$ python -q
>>> import numpy as np
>>> import numpy.linalg as la
>>> np.set_printoptions(precision=2, suppress=True, linewidth=120)
>>> rnd = lambda a: np.round(a, 2) + 0
>>> E = np.load("dump.npy")
>>> print(E)
[[ 1  0  0  0  0  0  0  0  0]
 [-1  1  0  0  0  0  0  0  0]
 [-2 -1  1  0  0  0  0  0  0]
 [ 0  3  0  1  0  0  0  0  0]
 [-2  0 -2 -3  1  0  0  0  0]
 [ 2  2 -1  0 -1  1  0  0  0]
 [ 0 -2 -3  1 -2 -1  1  0  0]
 [-3  3  2  0  0  2 -2  1  0]
 [ 3  0  3  1  1 -2  2 -2  1]]
>>> rng = np.random.default_rng(7)
>>> lab = rng.permutation(9)
>>> lab
array([8, 0, 7, 1, 3, 6, 2, 4, 5])
>>> out = E[lab][:, lab]
>>> out
array([[ 1,  3, -2,  0,  1,  2,  3,  1, -2],
       [ 0,  1,  0,  0,  0,  0,  0,  0,  0],
       [ 0, -3,  1,  3,  0, -2,  2,  0,  2],
       [ 0, -1,  0,  1,  0,  0,  0,  0,  0],
       [ 0,  0,  0,  3,  1,  0,  0,  0,  0],
       [ 0,  0,  0, -2,  1,  1, -3, -2, -1],
       [ 0, -2,  0, -1,  0,  0,  1,  0,  0],
       [ 0, -2,  0,  0, -3,  0, -2,  1,  0],
       [ 0,  2,  0,  2,  0,  0, -1, -1,  1]])
>>> rnd(la.det(out)), rnd(la.det(E[lab]))
(np.float64(1.0), np.float64(1.0))
>>> np.allclose(out, E)
False
>>> rnd(np.sort(la.eigvals(E)))
array([1., 1., 1., 1., 1., 1., 1., 1., 1.])
>>> print(E @ E)
[[  1   0   0   0   0   0   0   0   0]
 [ -2   1   0   0   0   0   0   0   0]
 [ -3  -2   1   0   0   0   0   0   0]
 [ -3   6   0   1   0   0   0   0   0]
 [  0  -7  -4  -6   1   0   0   0   0]
 [  6   5   0   3  -2   1   0   0   0]
 [ 10   0  -1   8  -3  -2   1   0   0]
 [ -9  12   8  -2   2   6  -4   1   0]
 [  0 -14  -4   1   0 -10   8  -4   1]]
>>> print([int(la.matrix_rank(la.matrix_power(E, p))) for p in range(1, 10)])
[9, 9, 9, 9, 9, 9, 9, 9, 9]
>>> la.matrix_rank(E - E[0, 0] * np.eye(9))
np.int64(7)
>>> E[8] @ E[1]
np.int64(-3)
>>> rnd(la.norm(E, axis=0))
array([5.66, 5.29, 5.29, 3.46, 2.65, 3.16, 3.  , 2.24, 1.  ])
>>> la.norm(E, axis=1).argmax()
np.int64(8)
>>> rnd(la.norm(E, 2))
np.float64(7.31)
>>> rnd(la.norm(E[8] - E[1]))
np.float64(6.4)
>>> print(rnd(la.norm(E, "nuc")))
25.26
>>> x = np.array([-1, -1, 0, -3, 1, -1, 0, -3, 1])
>>> E @ np.eye(9)[8]
array([0., 0., 0., 0., 0., 0., 0., 0., 1.])
>>> la.norm(E @ x) <= la.norm(E, 2) * la.norm(x) + 1e-9
np.True_
>>> E * x
array([[-1,  0,  0,  0,  0,  0,  0,  0,  0],
       [ 1, -1,  0,  0,  0,  0,  0,  0,  0],
       [ 2,  1,  0,  0,  0,  0,  0,  0,  0],
       [ 0, -3,  0, -3,  0,  0,  0,  0,  0],
       [ 2,  0,  0,  9,  1,  0,  0,  0,  0],
       [-2, -2,  0,  0, -1, -1,  0,  0,  0],
       [ 0,  2,  0, -3, -2,  1,  0,  0,  0],
       [ 3, -3,  0,  0,  0, -2,  0, -3,  0],
       [-3,  0,  0, -3,  1,  2,  0,  6,  1]])
>>> E @ (2 * x)
array([ -2,   0,   6, -12,  24, -12,  -4, -10,   8])
>>> w1 = np.array([[-7, 5, 4, 8],
...     [8, 6, 6, 1],
...     [-6, 8, -4, 8],
...     [3, -6, 2, -8],
...     [-8, 7, 7, 9],
...     [-1, -3, -7, -7],
...     [4, 8, 3, -6],
...     [-4, -8, -3, 9],
...     [5, -7, 8, -2]])
>>> c = np.array([3, 2, 0, 4])
>>> act = np.maximum(E @ w1 + c, 0)
>>> rnd((act > 0).mean(axis=0))
array([0.78, 0.67, 0.67, 0.44])
>>> act
array([[ 0,  7,  4, 12],
       [18,  3,  2,  0],
       [ 3,  0,  0,  0],
       [30, 14, 20,  0],
       [12,  1,  1,  5],
       [18,  6, 10,  0],
       [29,  0,  0,  0],
       [22,  0,  0,  6],
       [ 0, 73, 43, 35]])
>>> (act > 0).astype(int)
array([[0, 1, 1, 1],
       [1, 1, 1, 0],
       [1, 0, 0, 0],
       [1, 1, 1, 0],
       [1, 1, 1, 1],
       [1, 1, 1, 0],
       [1, 0, 0, 0],
       [1, 0, 0, 1],
       [0, 1, 1, 1]])
>>> C = np.array([[-1, -7, -3], [6, -9, 9], [3, -7, -3], [-9, 4, -1]])
>>> print(w1 @ C)
[[ -23    8   46]
 [  37 -148   11]
 [ -30   30   94]
 [  39  -13  -61]
 [ -10  -20   57]
 [  25   55    4]
 [ 107 -145   57]
 [-134  157  -60]
 [  -5  -36 -100]]
>>> (act @ C).round(6).argmax(axis=1)
array([2, 0, 0, 0, 2, 0, 0, 2, 2])
>>> act @ C
array([[ -54,  -43,   39],
       [   6, -167,  -33],
       [  -3,  -21,   -9],
       [ 114, -476,  -24],
       [ -48,  -80,  -35],
       [  48, -250,  -30],
       [ -29, -203,  -87],
       [ -76, -130,  -72],
       [ 252, -818,  493]])
>>> F = np.loadtxt("test3.csv", delimiter=",")
>>> F
array([[  6.04,  -6.  ,  -3.89,  -1.  ,  -7.93,  -4.88,   8.95,   0.1 ,   4.94,   0.1 ,  -8.03,   2.05,  -1.96,
          6.06,  -9.  ],
       [ -5.75, -18.05, -16.15,  10.05, -23.97,  -7.9 ,  24.16,  -8.03,   2.19, -18.01, -11.76, -14.06,  -9.69,
         16.  ,  -9.98],
       [ 17.94, -18.12, -11.86,  -2.81, -24.09, -15.19,  26.93,   0.05,  14.97,  -0.14, -24.06,   6.05,  -6.28,
         18.08, -27.03],
       [  6.15, -30.08, -23.98,   8.06, -39.95, -17.93,  41.91,  -8.02,  11.92, -18.14, -28.04,  -9.83, -14.11,
         27.84, -27.99],
       [-12.12, -11.86, -11.75,  11.13, -15.84,  -3.08,  15.06,  -7.95,  -3.26, -18.01,  -4.08, -16.01,  -7.79,
         10.06,  -0.94],
       [ 21.06, -32.88, -24.13,   0.9 , -44.06, -23.99,  48.13,  -3.98,  21.12,  -8.81, -38.02,   0.86, -13.03,
         32.06, -40.73],
       [ -6.04, -42.08, -36.  ,  18.95, -56.08, -20.88,  57.19, -16.14,   9.03, -36.01, -31.87, -25.88, -21.96,
         37.95, -28.97],
       [-35.99, -11.97, -15.98,  23.91, -15.88,   3.96,  11.84, -16.11, -16.21, -35.83,   7.94, -36.18, -12.06,
          8.06,  15.92],
       [-30.08, -18.12, -19.98,  23.12, -24.07,  -1.19,  21.01, -15.82, -10.96, -36.04,   0.11, -34.05, -14.12,
         14.1 ,   7.06],
       [-14.98, -44.9 , -40.23,  25.  , -60.05, -20.08,  59.98, -19.97,   5.06, -44.96, -29.88, -34.94, -24.84,
         40.02, -25.17],
       [  5.96,  -6.02,  -3.87,  -0.97,  -8.01,  -5.14,   9.04,   0.09,   4.93,  -0.07,  -8.11,   2.07,  -1.86,
          6.03,  -9.04],
       [ 11.96, -11.95,  -7.83,  -1.96, -15.96, -10.03,  17.87,  -0.1 ,   9.99,   0.03, -16.08,   4.02,  -4.16,
         12.  , -17.98],
       [  0.16, -24.12, -20.06,   9.01, -32.12, -12.94,  32.88,  -7.92,   6.87, -17.97, -20.  , -12.13, -11.92,
         22.06, -18.98]])
>>> out = np.array([[0, 1, 2],
...     [0, 0, 1],
...     [0, 0, 0],
...     [1, 1, 2],
...     [1, 0, 2],
...     [1, 1, 0],
...     [0, 0, 2],
...     [1, 1, 0],
...     [2, 0, 0],
...     [1, 0, 1],
...     [2, 0, 1],
...     [1, 2, 1],
...     [0, 1, 1],
...     [0, 0, 2],
...     [2, 0, 1]])
>>> np.vstack([F, out.T]).shape
(16, 15)
>>> la.matrix_rank(np.vstack([F, out.T]))
np.int64(15)
>>> la.matrix_rank(F @ out)
np.int64(3)
>>> left, sigma, Vt = la.svd(F)
>>> np.argmax(sigma[:-1] / (sigma[1:] + 1e-6)) + 1
np.int64(2)
>>> out = left[:, :2] @ np.diag(sigma[:2]) @ Vt[:2]
>>> la.matrix_rank(out)
np.int64(2)
>>> rnd(np.abs(F - out).max())
np.float64(0.28)
>>> rnd(la.norm(F - out) / la.norm(F))
np.float64(0.0)
>>> rnd(la.norm(F - out, 2)), rnd(sigma[2])
(np.float64(0.81), np.float64(0.81))
>>> u = np.array([-2, 3])
>>> rnd(np.cross(F[8, :3], F[10, :3]))
array([ -50.16, -235.49,  289.08])
>>> [round(float(x), 2) for x in la.svd(F, compute_uv=False)[:3]]
[269.22, 117.59, 0.81]
>>> np.argsort(-la.norm(F, axis=0).round(6), kind="stable")[:3]
array([6, 4, 1])
>>> la.matrix_rank(F, rtol=0.1)
np.int64(2)
>>> X = np.load("x.npy")
>>> X
array([[-8,  0,  7,  0,  0,  0,  0, -8,  0,  0,  0],
       [ 0, -1,  0,  1,  6,  2,  3,  0,  2, -7, -7],
       [ 5,  0, -4,  0,  0,  0,  0,  6,  0,  0,  0],
       [ 0, -4,  0,  9,  4,  3, -5,  0,  9,  4,  1],
       [ 0,  1,  0,  5,  1,  7,  6,  0, -2,  3, -5],
       [ 0, -2,  0,  4,  6,  6,  6,  0,  2,  5, -6],
       [ 0, -1,  0, -1, -6, -7, -2,  0,  5,  8, -7],
       [-5,  0, -1,  0,  0,  0,  0, -9,  0,  0,  0],
       [ 0, -4,  0,  0, -7,  2,  9,  0,  4, -9,  8],
       [ 0, -9,  0,  8, -6,  4, -2,  0,  1, -8, -3],
       [ 0, -2,  0,  3,  2,  1,  5,  0, -3,  5,  0]])
>>> lab = rng.permutation(11)
>>> lab
array([ 4,  2,  9,  3, 10,  1,  8,  5,  6,  0,  7])
>>> out = X[lab][:, lab]
>>> np.trace(out)
np.int64(-12)
>>> def softmax(z):
...     e = np.exp(z - z.max(axis=-1, keepdims=True))
...     return e / e.sum(axis=-1, keepdims=True)
... 
>>> print(rnd(softmax(X).sum(axis=1)))
[1. 1. 1. 1. 1. 1. 1. 1. 1. 1. 1.]
>>> rnd(softmax(X[4]))
array([0.  , 0.  , 0.  , 0.09, 0.  , 0.65, 0.24, 0.  , 0.  , 0.01, 0.  ])
>>> S = X @ X.T / np.sqrt(11)
>>> rnd(softmax(S + np.triu(np.full(S.shape, -np.inf), 1)))
array([[1.  , 0.  , 0.  , 0.  , 0.  , 0.  , 0.  , 0.  , 0.  , 0.  , 0.  ],
       [0.  , 1.  , 0.  , 0.  , 0.  , 0.  , 0.  , 0.  , 0.  , 0.  , 0.  ],
       [0.  , 0.  , 1.  , 0.  , 0.  , 0.  , 0.  , 0.  , 0.  , 0.  , 0.  ],
       [0.  , 0.  , 0.  , 1.  , 0.  , 0.  , 0.  , 0.  , 0.  , 0.  , 0.  ],
       [0.  , 0.  , 0.  , 0.  , 1.  , 0.  , 0.  , 0.  , 0.  , 0.  , 0.  ],
       [0.  , 0.  , 0.  , 0.  , 0.  , 1.  , 0.  , 0.  , 0.  , 0.  , 0.  ],
       [0.  , 0.  , 0.  , 0.  , 0.  , 0.  , 1.  , 0.  , 0.  , 0.  , 0.  ],
       [0.35, 0.  , 0.  , 0.  , 0.  , 0.  , 0.  , 0.65, 0.  , 0.  , 0.  ],
       [0.  , 0.  , 0.  , 0.  , 0.  , 0.  , 0.  , 0.  , 1.  , 0.  , 0.  ],
       [0.  , 0.  , 0.  , 0.  , 0.  , 0.  , 0.  , 0.  , 0.  , 1.  , 0.  ],
       [0.  , 0.  , 0.  , 0.  , 0.04, 0.82, 0.  , 0.  , 0.  , 0.  , 0.14]])
